>>> import numpy as np
>>> from numpy import linalg as LA
>>> np.set_printoptions(precision=2, suppress=True, linewidth=100, sign=" ")
>>> arr = np.load("dump.npy")
>>> print(arr)
[[ 0.3  -0.4   0.6  -0.3  -0.6   0.9  -0.7   2.3  -1.4 ]
 [ 1.5  -0.3   1.   -1.5   1.    4.49 -0.4   0.4  -1.1 ]
 [ 0.2   0.1  -0.9   0.4   0.8   0.6   0.4   0.8   0.3 ]
 [ 0.9  -0.2   0.1  -0.3   1.4   2.71 -0.7   1.2  -0.4 ]
 [ 0.1  -1.1   0.2   1.   -0.3   0.26  0.5  -0.7  -0.5 ]
 [ 0.8   0.4  -1.6   0.4  -0.2   2.39  0.4   0.4   0.2 ]
 [-1.2   0.3   0.3  -0.4  -0.3  -3.61  0.1   0.   -0.2 ]
 [-1.7  -1.4   0.5   0.    0.2  -5.12 -0.7  -0.4  -0.2 ]
 [ 0.1  -0.7  -0.9   1.    0.6   0.3  -0.5   0.9   0.4 ]
 [-2.   -0.1   0.9   0.6  -1.8  -6.03  0.1   0.7   0.4 ]
 [-1.8   0.5   2.   -0.4  -0.8  -5.35 -0.1  -1.   -1.  ]
 [-0.7  -1.1  -1.4   0.1   0.3  -2.1   0.4  -0.9  -0.2 ]
 [ 2.1  -0.8  -0.2   0.3  -0.7   6.33 -0.7  -0.9  -0.8 ]
 [-1.    0.3   1.5  -0.3  -0.8  -2.98  2.9   0.7  -1.2 ]
 [ 0.9  -0.5   2.4   0.5  -0.6   2.71  0.5   0.    0.5 ]
 [ 1.5  -0.9  -0.4  -0.3  -1.6   4.48  0.5  -0.7  -2.  ]
 [-0.8  -0.7   0.   -0.3   0.3  -2.38  1.8  -2.2  -1.2 ]
 [-1.1  -3.2  -1.2  -2.3   0.8  -3.29 -0.5  -0.1  -1.  ]
 [ 0.2   0.9  -1.   -0.4   0.1   0.59  1.8  -1.   -1.3 ]
 [-0.1  -1.3  -0.9  -1.2  -0.8  -0.28  0.2  -0.4  -0.7 ]
 [-1.1  -3.1   0.2  -0.1  -0.4  -3.32 -0.1  -0.1  -2.1 ]
 [-0.4  -1.4  -1.2  -1.9   1.2  -1.2  -0.6  -1.5   0.7 ]
 [-0.4   0.6   1.2   0.3   0.7  -1.21 -1.7  -0.5   0.6 ]
 [-0.7   1.1  -0.8  -0.8   0.2  -2.09  0.1  -0.4  -0.3 ]
 [-0.6   1.9  -1.   -0.9  -0.7  -1.85 -0.5  -0.1   0.2 ]
 [-1.7   0.8   2.5  -0.4  -0.3  -5.07  0.1   1.5   0.7 ]
 [ 0.1  -2.3   1.   -0.9   2.1   0.27 -0.7  -1.2   0.7 ]
 [-1.1  -0.1  -1.5  -0.4   0.6  -3.31 -1.2   0.6   1.1 ]
 [-0.1   0.2  -0.5  -0.5  -0.6  -0.33 -1.1   0.4   1.2 ]
 [-0.9   0.5   0.3   0.    0.8  -2.67 -1.1  -0.8  -0.1 ]
 [-0.5  -1.6  -0.7   1.2   1.   -1.54 -1.6  -0.9  -2.3 ]
 [ 0.5   2.4  -0.3  -0.6  -1.1   1.52 -0.8   3.    0.1 ]
 [ 0.   -0.7  -0.6  -0.2   1.5   0.01  0.7  -0.4   0.2 ]
 [ 0.5  -0.2  -0.8  -0.3   0.6   1.5  -1.3   0.8   0.1 ]]
>>> r0, g = arr[12], arr[7]
>>> print(round(float(r0 @ r0), 2))
47.68
>>> p = (r0 @ g) / (r0 @ r0) * r0
>>> print(g - p)
[-0.2  -1.97  0.36  0.21 -0.3  -0.59 -1.2  -1.04 -0.77]
>>> print(round(float(LA.norm(r0 + g) ** 2 + LA.norm(r0 - g) ** 2), 2))
159.45
>>> print(LA.matrix_rank(np.outer(r0, g)))
1
>>> print(p)
[-1.5   0.57  0.14 -0.21  0.5  -4.53  0.5   0.64  0.57]
>>> print(round(float((g - p) @ r0), 2))
-0.0
>>> J = np.load("mat.npy")
>>> print(J)
[[ 15.94  14.94  -5.04  18.78]
 [  9.92   6.01 -13.92  18.09]
 [ -1.19  -5.99 -15.84   8.09]
 [ -7.98  -2.93 -25.83  -6.06]
 [ -2.89  17.97 -17.8  -18.05]
 [ 13.05   5.88  19.02  15.03]]
>>> print(LA.svd(J, compute_uv=False))
[ 47.22  39.27  25.21   0.14]
>>> J[6]
Traceback (most recent call last):
  File "<python-input-16>", line 1, in <module>
    J[6]
    ~^^^
IndexError: index 6 is out of bounds for axis 0 with size 6
>>> np.zeros(6, 4)
Traceback (most recent call last):
  File "<python-input-17>", line 1, in <module>
    np.zeros(6, 4)
    ~~~~~~~~^^^^^^
TypeError: Cannot interpret '4' as a data type
>>> A = np.load("block13.npy")
>>> print(A)
[[ 0.  2.  0.  0.  0.  0.  0.  0.  0.  0.]
 [ 2.  2.  2.  0.  0.  0.  0.  0.  0.  0.]
 [ 0.  2. -2.  2.  0.  0.  0.  0.  0.  0.]
 [ 0.  0.  2.  2.  2.  0.  0.  0.  0.  0.]
 [ 0.  0.  0.  2. -1.  2.  0.  0.  0.  0.]
 [ 0.  0.  0.  0.  2.  0.  2.  0.  0.  0.]
 [ 0.  0.  0.  0.  0.  2.  2.  2.  0.  0.]
 [ 0.  0.  0.  0.  0.  0.  2. -2.  2.  0.]
 [ 0.  0.  0.  0.  0.  0.  0.  2.  2.  2.]
 [ 0.  0.  0.  0.  0.  0.  0.  0.  2. -2.]]
>>> q, V = LA.qr(A[:, :6])[0], LA.qr(A[:, 6:])[0]
>>> s = LA.svd(q.T @ V, compute_uv=False)
>>> print((s > 0.9).sum())
1
>>> print(round(float(LA.norm(q @ q.T - V @ V.T, 2)), 2))
1.0
